$ python3 -q
>>> import numpy as np
>>> np.set_printoptions(suppress=True, linewidth=200)
>>> def tidy(a):
...     return np.round(a, 2) + 0
... 
>>> X = np.loadtxt("dump.csv", delimiter=",")
>>> print(X)
[[ 1.62  0.    0.62  0.31  0.53 -2.74]
 [ 0.38 -0.42 -1.21  3.75 -1.04  3.33]
 [ 0.13 -0.73  0.09  0.21 -0.28  0.99]
 [-1.96 -0.05 -0.37  0.85 -0.35 -4.13]
 [ 0.74  1.35  0.95 -0.46 -0.56  0.88]
 [ 8.72  0.65  1.56  2.23  0.4  -0.14]
 [ 1.12 -0.78 -0.17  0.81  0.11  1.99]
 [ 0.22  1.01  1.14  0.82 -1.23  1.12]
 [ 2.22  0.16 -1.28 -1.84  0.15 -3.6 ]
 [-0.3   1.1   1.12 -0.59 -0.01 -1.88]
 [ 3.63  0.3   0.81 -1.85 -1.21 -0.81]
 [ 1.78  0.15  0.6   1.36  0.1   0.97]
 [-2.78  0.85 -0.35  0.72 -0.25 -0.92]
 [-2.78 -0.38  0.28  2.04  0.69 -0.38]
 [-0.65 -0.04  0.12  1.37 -0.15  0.45]
 [ 3.72  0.67 -0.47  0.91 -0.02 -0.35]]
>>> Xs = X - X.mean(axis=0)
>>> vecs = np.linalg.svd(Xs)[2][:2]
>>> M2 = Xs - Xs @ vecs.T @ vecs
>>> print(np.linalg.norm(M2, axis=1).round(6).argmax())
10
>>> print(tidy(np.diag(vecs.T @ vecs)))
[0.98 0.01 0.01 0.23 0.   0.76]
>>> print(tidy(np.linalg.norm(M2) / np.linalg.norm(Xs)))
0.4
>>> hat = X @ np.linalg.solve(X.T @ X, X.T)
>>> print(tidy(np.diag(hat)))
[0.25 0.72 0.18 0.64 0.33 0.75 0.15 0.41 0.54 0.26 0.61 0.09 0.31 0.35 0.07 0.35]
>>> print(np.linalg.matrix_rank(np.eye(16) - hat))
10
>>> print(tidy(np.trace(hat)))
6.0
>>> J = np.array([[0.7, -1.5, 2.1, 0.3, 1.0, 0.1],
...     [0.3, -0.1, -1.0, -0.7, 0.7, 0.4],
...     [2.0, -0.3, 0.3, 1.0, 1.1, 1.3],
...     [0.1, -0.4, 0.1, 0.5, 1.4, -1.2],
...     [0.0, -1.5, -0.7, 0.7, 0.6, 0.3],
...     [2.5, 0.9, 1.3, -1.1, -0.6, 1.9],
...     [0.9, -0.7, -1.4, 0.0, 1.0, -0.1],
...     [-0.7, 0.5, -0.4, 0.0, 1.3, 0.8]])
>>> print(J)
[[ 0.7 -1.5  2.1  0.3  1.   0.1]
 [ 0.3 -0.1 -1.  -0.7  0.7  0.4]
 [ 2.  -0.3  0.3  1.   1.1  1.3]
 [ 0.1 -0.4  0.1  0.5  1.4 -1.2]
 [ 0.  -1.5 -0.7  0.7  0.6  0.3]
 [ 2.5  0.9  1.3 -1.1 -0.6  1.9]
 [ 0.9 -0.7 -1.4  0.   1.  -0.1]
 [-0.7  0.5 -0.4  0.   1.3  0.8]]
>>> M2 = np.array([[5, 3, 9], [4, 1, 6], [0, 8, 0], [5, 3, 2], [4, 7, 5], [5, 1, 2]])
>>> print(np.linalg.matrix_rank(J @ M2))
3
>>> print(tidy(np.einsum("ij->j", J)))
[ 5.8 -3.1  0.3  0.7  6.5  3.5]
>>> print(np.vstack([J, M2.T]).shape)
(11, 6)
>>> print(np.linalg.matrix_rank(np.vstack([J, M2.T])))
6
>>> M2 = J / np.sqrt((J ** 2).mean(axis=1, keepdims=True))
>>> print(tidy(np.linalg.norm(M2, axis=1)))
[2.45 2.45 2.45 2.45 2.45 2.45 2.45 2.45]
>>> q, vecs = np.linalg.qr(J[:, :3])[0], np.linalg.qr(J[:, 3:])[0]
>>> sig = np.linalg.svd(q.T @ vecs, compute_uv=False)
>>> print(tidy(np.linalg.norm(q @ q.T - vecs @ vecs.T, 2)))
0.98
>>> print(tidy(np.degrees(np.arccos(sig.clip(0, 1)))))
[39.01 49.34 77.66]
>>> hat = J @ np.linalg.solve(J.T @ J, J.T)
>>> print(tidy(hat @ J[:, 2]))
[ 2.1 -1.   0.3  0.1 -0.7  1.3 -1.4 -0.4]
>>> x0 = np.array([4, 2, -6, 1, -5, 1])
>>> rhs = J @ x0
>>> beta, lr = np.zeros(6), 1 / np.linalg.norm(J, 2) ** 2
>>> for i in range(6):
...     beta -= lr * J.T @ (J @ beta - rhs)
...     if i % 1 == 0: print(i, round(np.linalg.norm(J @ beta - rhs), 2))
... 
0 13.38
1 9.35
2 7.2
3 5.89
4 4.97
5 4.28
>>> print(tidy(np.linalg.cond(J)))
3.53
>>> print(tidy(beta))
[ 2.78  2.07 -5.14 -0.78 -3.51  1.62]
